>>> import numpy as np
>>> np.set_printoptions(precision=4, suppress=True, linewidth=200, floatmode="fixed")
>>> def rnd(a):
...     return np.round(a, 4) + 0
... 
>>> M = np.load("out16.npy")
>>> print(M)
[[1.0000 0.5000 0.2500 0.1250]
 [0.5000 1.0000 0.5000 0.2500]
 [0.2500 0.5000 1.0000 0.5000]
 [0.1250 0.2500 0.5000 1.0000]]
>>> x0 = np.ones(4)
>>> for _ in range(7):
...     x0 = M @ x0
...     x0 /= np.linalg.norm(x0)
...     print(round(x0 @ M @ x0, 4))
... 
2.084
2.0855
2.0856
2.0856
2.0856
2.0856
2.0856
>>> print(rnd(x0))
[0.4352 0.5573 0.5573 0.4352]
>>> print(rnd(np.linalg.eigvalsh(M)[-1]))
2.0856
>>> x0 = np.array([4, 1, -3, 8])
>>> print(np.linalg.norm(M @ x0) <= np.linalg.norm(M, 2) * np.linalg.norm(x0) + 1e-9)
True
>>> print(M @ (2 * x0))
[ 9.5000  7.0000  5.0000 14.5000]
>>> print(M * x0)
[[ 4.0000  0.5000 -0.7500  1.0000]
 [ 2.0000  1.0000 -1.5000  2.0000]
 [ 1.0000  0.5000 -3.0000  4.0000]
 [ 0.5000  0.2500 -1.5000  8.0000]]
>>> print(M @ np.ones(4))
[1.8750 2.2500 2.2500 1.8750]
>>> print(M @ x0)
[4.7500 3.5000 2.5000 7.2500]
>>> ev, vecs = np.linalg.eig(M)
>>> print(rnd(ev))
[2.0856 1.0000 0.5394 0.3750]
>>> print(rnd(np.prod(ev)))
0.4219
>>> print(rnd(M @ vecs[:, 0] - ev[0] * vecs[:, 0]))
[0.0000 0.0000 0.0000 0.0000]
>>> print(rnd(np.sort(np.linalg.eigvals(M.T))))
[0.3750 0.5394 1.0000 2.0856]
